% python3 -q
>>> import numpy as np
>>> import numpy.linalg as la
>>> np.set_printoptions(suppress=True, linewidth=200)
>>> W0 = np.load("block0.npy")
>>> W0
array([[  1,  -2,   4,  -8],
       [  1,  -1,   1,  -1],
       [  1,   0,   0,   0],
       [  1,   1,   1,   1],
       [  1,   2,   4,   8],
       [  1,   3,   9,  27],
       [  1,   4,  16,  64],
       [  1,   5,  25, 125],
       [  1,   6,  36, 216],
       [  1,   7,  49, 343],
       [  1,   8,  64, 512],
       [  1,   9,  81, 729]])
>>> u, r1 = W0[3], W0[8]
>>> u @ r1
np.int64(259)
>>> pr = (u @ r1) / (u @ u) * u
>>> (r1 - pr) @ u
np.float64(0.0)
>>> print(la.matrix_rank(np.outer(u, r1)))
1
>>> print(r1 - pr)
[-63.75 -58.75 -28.75 151.25]
>>> pr
array([64.75, 64.75, 64.75, 64.75])
>>> other = W0[0, 0] * W0[1:] - np.outer(W0[1:, 0], W0[0])
>>> other
array([[  0,   1,  -3,   7],
       [  0,   2,  -4,   8],
       [  0,   3,  -3,   9],
       [  0,   4,   0,  16],
       [  0,   5,   5,  35],
       [  0,   6,  12,  72],
       [  0,   7,  21, 133],
       [  0,   8,  32, 224],
       [  0,   9,  45, 351],
       [  0,  10,  60, 520],
       [  0,  11,  77, 737]])
>>> np.flatnonzero(~other.round(6).any(axis=1))
array([], dtype=int64)
>>> print(la.matrix_rank(other), la.matrix_rank(W0))
3 4
>>> W0[:, 0] / W0[0, 0]
array([1., 1., 1., 1., 1., 1., 1., 1., 1., 1., 1., 1.])
>>> round(np.log10(la.cond(W0)))
3
>>> round(la.norm(W0, 2) / la.norm(W0), 2)
np.float64(1.0)
>>> np.round(np.abs(la.svd(W0)[2][-1]), 2)
array([0.99, 0.09, 0.12, 0.01])
>>> print(la.matrix_rank(W0, rtol=0.1))
1
>>> proj = W0 @ la.solve(W0.T @ W0, W0.T)
>>> np.round(proj @ W0[:, 1], 2) + 0
array([-2., -1.,  0.,  1.,  2.,  3.,  4.,  5.,  6.,  7.,  8.,  9.])
>>> np.round(la.eigvalsh(proj), 2) + 0
array([0., 0., 0., 0., 0., 0., 0., 0., 1., 1., 1., 1.])
>>> np.allclose(proj @ proj, proj)
True
>>> np.round(np.diag(proj), 2)
array([0.76, 0.28, 0.25, 0.27, 0.24, 0.2 , 0.2 , 0.24, 0.27, 0.25, 0.28, 0.76])
>>> A = np.load("out11.npy")
>>> A
array([[5, 4, 3, 2, 5, 5, 4, 4, 5],
       [4, 5, 4, 3, 2, 5, 5, 4, 4],
       [3, 4, 5, 4, 3, 2, 5, 5, 4],
       [2, 3, 4, 5, 4, 3, 2, 5, 5],
       [5, 2, 3, 4, 5, 4, 3, 2, 5],
       [5, 5, 2, 3, 4, 5, 4, 3, 2],
       [4, 5, 5, 2, 3, 4, 5, 4, 3],
       [4, 4, 5, 5, 2, 3, 4, 5, 4],
       [5, 4, 4, 5, 5, 2, 3, 4, 5]])
>>> O, r_ = la.qr(A)
>>> np.round(np.abs(np.diag(r_)), 2)
array([12.69,  3.76,  3.76,  3.4 ,  2.93,  2.79,  1.38,  1.3 ,  1.43])
>>> np.round(O @ r_, 2)
array([[5., 4., 3., 2., 5., 5., 4., 4., 5.],
       [4., 5., 4., 3., 2., 5., 5., 4., 4.],
       [3., 4., 5., 4., 3., 2., 5., 5., 4.],
       [2., 3., 4., 5., 4., 3., 2., 5., 5.],
       [5., 2., 3., 4., 5., 4., 3., 2., 5.],
       [5., 5., 2., 3., 4., 5., 4., 3., 2.],
       [4., 5., 5., 2., 3., 4., 5., 4., 3.],
       [4., 4., 5., 5., 2., 3., 4., 5., 4.],
       [5., 4., 4., 5., 5., 2., 3., 4., 5.]])
>>> round(abs(r_[0, 0]), 2), round(la.norm(A[:, 0]), 2)
(np.float64(12.69), np.float64(12.69))
>>> vec = np.array([0, 0, 2, 1, 1, 2, 3, 0, 3])
>>> rhs = A @ vec
>>> c, lr = np.zeros(9), 1 / la.norm(A, 2) ** 2
>>> for i in range(200):
...     c -= lr * A.T @ (A @ c - rhs)
...     if i % 50 == 0: print(i, round(la.norm(A @ c - rhs), 2))
... 
0 7.12
50 5.69
100 4.62
150 3.8
>>> c.round(2)
array([0.96, 0.46, 1.86, 0.77, 0.94, 1.68, 1.81, 1.05, 2.37])
>>> F = np.load("x.npy")
>>> F
array([[0, 0, 0, 0, 0, 0],
       [0, 0, 0, 0, 0, 0],
       [0, 0, 0, 0, 0, 0],
       [9, 1, 9, 9, 1, 9],
       [2, 4, 9, 2, 4, 9],
       [7, 6, 3, 7, 6, 3]])
>>> blk = np.stack([F, -1 * F, F[::-1]])
>>> np.round(la.norm(blk, axis=(1, 2)), 2)
array([26.76, 26.76, 26.76])
>>> blk.shape
(3, 6, 6)
>>> blk.sum(axis=0)
array([[7, 6, 3, 7, 6, 3],
       [2, 4, 9, 2, 4, 9],
       [9, 1, 9, 9, 1, 9],
       [0, 0, 0, 0, 0, 0],
       [0, 0, 0, 0, 0, 0],
       [0, 0, 0, 0, 0, 0]])
>>> np.round(la.det(blk), 2)
array([0., 0., 0.])
>>> np.einsum("bij,cij->bc", blk, blk)
array([[ 716, -716,    0],
       [-716,  716,    0],
       [   0,    0,  716]])
>>> (blk @ F.T).shape
(3, 6, 6)
>>> Uu, sigma, VT = la.svd(F)
>>> evecs = VT[:(sigma > 1e-8).sum()]
>>> rng = np.random.default_rng(135)
>>> vec = F[4] + 3 * F[1] + rng.integers(2) * np.eye(6)[1]
>>> vec
array([2., 4., 9., 2., 4., 9.])
>>> np.round(np.diag(evecs.T @ evecs), 2)
array([0.5, 0.5, 0.5, 0.5, 0.5, 0.5])
>>> la.matrix_rank(np.vstack([F, vec]))
np.int64(3)
>>> np.round(evecs.T @ evecs, 2) + 0
array([[0.5, 0. , 0. , 0.5, 0. , 0. ],
       [0. , 0.5, 0. , 0. , 0.5, 0. ],
       [0. , 0. , 0.5, 0. , 0. , 0.5],
       [0.5, 0. , 0. , 0.5, 0. , 0. ],
       [0. , 0.5, 0. , 0. , 0.5, 0. ],
       [0. , 0. , 0.5, 0. , 0. , 0.5]])
>>> np.allclose(evecs.T @ evecs @ vec, vec)
True
>>> idx = rng.permutation(6)
>>> idx
array([4, 1, 3, 2, 5, 0])
>>> other = F[idx][:, idx]
>>> round(la.det(other), 2), round(la.det(F[idx]), 2)
(np.float64(0.0), np.float64(0.0))
>>> np.abs(np.diag(la.qr(F)[1])) > 1e-9
array([ True,  True,  True, False, False, False])
>>> round(float(np.trace(la.pinv(F) @ F)), 2)
3.0
>>> np.round(F @ la.pinv(F) @ F, 2)
array([[0., 0., 0., 0., 0., 0.],
       [0., 0., 0., 0., 0., 0.],
       [0., 0., 0., 0., 0., 0.],
       [9., 1., 9., 9., 1., 9.],
       [2., 4., 9., 2., 4., 9.],
       [7., 6., 3., 7., 6., 3.]])
>>> np.unique(F.round(6), axis=0).shape
(4, 6)
>>> np.allclose(F[:-1].T @ la.lstsq(F[:-1].T, F[-1])[0], F[-1])
False
>>> la.lstsq(F[:-1].T, F[-1])[2]
np.int32(2)
>>> C2 = F.T @ F
>>> np.round(la.svd(F, compute_uv=False) ** 2, 2) + 0
array([607.19,  64.94,  43.87,   0.  ,   0.  ,   0.  ])
>>> data = np.loadtxt("a.csv", delimiter=",")
>>> data
array([[ 9.17,  3.97, 13.56, 14.55, 11.07],
       [10.71,  6.75, 14.91, 15.27, 11.56],
       [10.5 ,  5.64, 16.37, 14.31, 10.76],
       [12.52,  4.88, 13.96, 14.39,  9.67],
       [ 9.58,  4.72, 15.44, 14.8 , 11.76],
       [10.16,  3.74, 13.02, 16.1 ,  9.57],
       [10.15,  5.57, 14.48, 14.83,  9.68],
       [ 9.3 ,  6.76, 15.76, 16.16,  8.78],
       [10.86,  4.93, 13.82, 13.16,  9.57],
       [10.03,  4.83, 14.92, 15.94, 12.57],
       [10.61,  2.24, 15.22, 13.99,  7.58],
       [11.27,  4.15, 15.25, 16.4 , 10.58],
       [10.55,  6.44, 15.38, 15.52,  8.34],
       [ 9.29,  6.87, 14.25, 14.5 , 11.39],
       [11.33,  4.22, 16.31, 15.64,  9.23],
       [10.39,  3.88, 15.12, 12.56, 12.94],
       [ 9.01,  4.56, 15.06, 13.42, 11.72],
       [10.54,  3.41, 14.96, 15.21, 10.02],
       [10.37,  4.32, 15.64, 16.29,  9.22],
       [10.87,  3.18, 16.83, 15.83,  9.14],
       [ 9.87,  5.01, 14.78, 15.09,  9.07],
       [ 8.49,  4.52, 16.63, 16.76,  9.76],
       [ 9.47,  5.78, 13.37, 14.57, 12.1 ],
       [ 9.22,  4.94, 14.37, 15.1 , 10.25],
       [10.76,  5.49, 14.97, 12.94, 10.67],
       [11.44,  6.06, 15.46, 15.57, 10.69],
       [11.08,  4.35, 15.38, 15.85, 10.66],
       [ 9.  ,  4.12, 16.82, 15.03,  9.18],
       [ 7.38,  5.  , 14.56, 15.52, 10.59],
       [12.31,  4.49, 14.61, 15.73, 11.91],
       [10.14,  3.91, 14.49, 16.02,  8.9 ],
       [10.31,  4.25, 15.03, 15.06, 10.74],
       [10.56,  6.22, 15.82, 15.82, 10.05],
       [ 9.75,  7.08, 15.87, 14.65,  9.8 ],
       [10.38,  5.57, 15.79, 16.24, 10.35]])
>>> Xc = (data - data.mean(axis=0)) / data.std(axis=0)
>>> print(np.round(Xc.std(axis=0), 2))
[1. 1. 1. 1. 1.]
>>> np.argwhere(np.abs(Xc) > 2)
array([[ 3,  0],
       [ 5,  2],
       [10,  1],
       [10,  4],
       [15,  3],
       [15,  4],
       [24,  3],
       [28,  0],
       [29,  0]])
>>> c = la.lstsq(np.delete(Xc, 2, axis=1), Xc[:, 2])[0]
>>> c.round(2) + 0
array([ 0.  ,  0.04,  0.22, -0.2 ])
>>> print(np.abs(c).argmax())
2
>>> np.round(1 - np.var(Xc[:, 2] - np.delete(Xc, 2, axis=1) @ c), 2)
np.float64(0.11)
